>>> import numpy as np
>>> import numpy.linalg as la
>>> np.set_printoptions(precision=1, suppress=True, linewidth=100, floatmode="fixed")
>>> feats = np.load("w.npy")
>>> feats
array([[-1.7,  0.0, -2.0, -2.0,  0.0,  2.0,  3.0],
       [ 0.0,  3.3,  1.0, -2.0, -3.0, -3.0, -1.0],
       [ 2.0,  2.0,  1.3,  2.0,  0.0, -2.0, -3.0],
       [ 1.0,  2.0,  0.0,  2.3,  2.0,  3.0, -1.0],
       [-2.0,  2.0,  0.0, -2.0, -1.7, -3.0, -2.0],
       [-3.0, -1.0, -3.0, -2.0,  1.0, -1.7,  1.0],
       [-2.0,  0.0, -2.0, -2.0,  0.0,  2.0,  3.3]])
>>> u, g = feats[3], feats[0]
>>> u @ g
np.float64(-3.3)
>>> p = (u @ g) / (u @ u) * u
>>> np.outer(u, g)
array([[-1.7,  0.0, -2.0, -2.0,  0.0,  2.0,  3.0],
       [-3.4,  0.0, -4.0, -4.0,  0.0,  4.0,  6.0],
       [-0.0,  0.0, -0.0, -0.0,  0.0,  0.0,  0.0],
       [-3.9,  0.0, -4.6, -4.6,  0.0,  4.6,  6.9],
       [-3.4,  0.0, -4.0, -4.0,  0.0,  4.0,  6.0],
       [-5.1,  0.0, -6.0, -6.0,  0.0,  6.0,  9.0],
       [ 1.7, -0.0,  2.0,  2.0, -0.0, -2.0, -3.0]])
>>> g - p
array([-1.6,  0.3, -2.0, -1.7,  0.3,  2.4,  2.9])
>>> rng = np.random.default_rng(902773)
>>> lab = rng.permutation(7)
>>> lab
array([6, 2, 4, 5, 1, 0, 3])
>>> Y = feats[lab][:, lab]
>>> np.allclose(Y, feats)
False
>>> Y
array([[ 3.3, -2.0,  0.0,  2.0,  0.0, -2.0, -2.0],
       [-3.0,  1.3,  0.0, -2.0,  2.0,  2.0,  2.0],
       [-2.0,  0.0, -1.7, -3.0,  2.0, -2.0, -2.0],
       [ 1.0, -3.0,  1.0, -1.7, -1.0, -3.0, -2.0],
       [-1.0,  1.0, -3.0, -3.0,  3.3,  0.0, -2.0],
       [ 3.0, -2.0,  0.0,  2.0,  0.0, -1.7, -2.0],
       [-1.0,  0.0,  2.0,  3.0,  2.0,  1.0,  2.3]])
>>> round(np.trace(Y), 1)
np.float64(5.1)
>>> np.diag(Y)
array([ 3.3,  1.3, -1.7, -1.7,  3.3, -1.7,  2.3])
>>> x0 = np.array([3, 1, 1, 2, 0, 2, 0])
>>> h = np.maximum(feats @ x0, 0)
>>> np.maximum(feats @ x0, 0) - np.maximum(-feats @ x0, 0)
array([ -7.1,  -5.7,   9.3,  15.6, -14.0, -20.4,  -8.0])
>>> cent = 3 * np.array([[-1.0, -0.2, 0.0, 0.2, -1.6, -0.5, 0.8, 0.4, 1.1, 0.5],
...     [0.0, 1.5, -0.5, 0.4, 1.6, -0.5, -1.9, -0.2, 0.1, 0.5],
...     [-0.8, -1.1, -1.5, 0.3, 1.0, -1.3, 1.4, -0.3, -2.1, -0.4]])
>>> lab = rng.integers(0, 3, 18)
>>> data = cent[lab] + rng.normal(size=(18, 10))
>>> data.round(1) + 0
array([[-2.6, -5.3, -3.9, -0.1,  4.2, -4.1,  5.0, -0.6, -5.1, -2.0],
       [-3.4, -1.8, -0.2,  1.6, -5.4, -2.2,  3.3,  1.8,  5.0,  1.7],
       [-1.5,  4.2, -2.7,  1.2,  5.5, -1.9, -5.6, -1.7, -0.8,  2.6],
       [-1.3, -1.8, -2.0,  0.8, -5.0, -1.2,  4.0,  1.2,  3.8,  1.6],
       [ 1.0,  6.7, -1.9,  1.1,  4.6, -0.7, -5.4,  0.3,  0.8, -0.5],
       [-4.6,  0.5, -1.0,  0.3, -4.7,  1.2,  0.7,  2.1,  4.8,  0.7],
       [-1.1, -3.3, -5.4,  2.6,  4.4, -3.2,  5.0,  0.0, -7.1,  0.4],
       [-4.1, -0.8, -0.6,  1.2, -3.8,  1.4,  3.0,  0.3,  3.6,  0.4],
       [-2.7, -5.5, -4.4, -0.4,  4.1, -4.9,  4.4,  0.3, -7.6, -2.1],
       [-0.8, -2.1, -4.7,  1.1,  2.8, -2.3,  4.1, -1.8, -7.3, -1.8],
       [-1.7,  6.7, -1.6,  2.2,  3.4, -0.8, -7.9,  1.2, -0.1,  0.4],
       [-1.4, -1.1, -4.9,  0.1,  4.3, -1.7,  4.5, -0.3, -6.6, -0.8],
       [-3.2,  0.6,  0.9, -0.5, -4.5, -0.4,  2.6,  2.0,  3.0,  2.8],
       [-0.1,  3.3,  0.0,  1.3,  4.3, -1.1, -5.7, -1.7, -1.0,  1.9],
       [-2.7, -0.1, -1.4,  2.3, -3.4, -0.3,  1.5,  0.0,  3.2,  2.2],
       [-3.3, -3.3, -4.9,  0.2,  1.6, -4.4,  3.8, -0.6, -6.1, -1.7],
       [-1.6, -2.5, -1.5, -0.1, -3.6, -1.7,  1.7,  1.7,  3.0,  2.5],
       [-3.7, -0.1,  0.3,  2.2, -4.6, -0.5,  1.9, -0.2,  3.6,  0.1]])
>>> x0 = np.array([1, 3, 1, 2, 3, 1, 2, 0, 2, 0])
>>> np.einsum("ij,j->i", data, x0)
array([-14.2,  -7.3,  12.9,  -7.6,  25.2,  -5.7,  -5.2,  -1.7, -23.6,  -9.6,  14.8,  -2.2,  -4.1,
        10.9,  -1.0, -22.1, -13.9,  -2.5])
>>> (data @ x0).argmax()
np.int64(4)
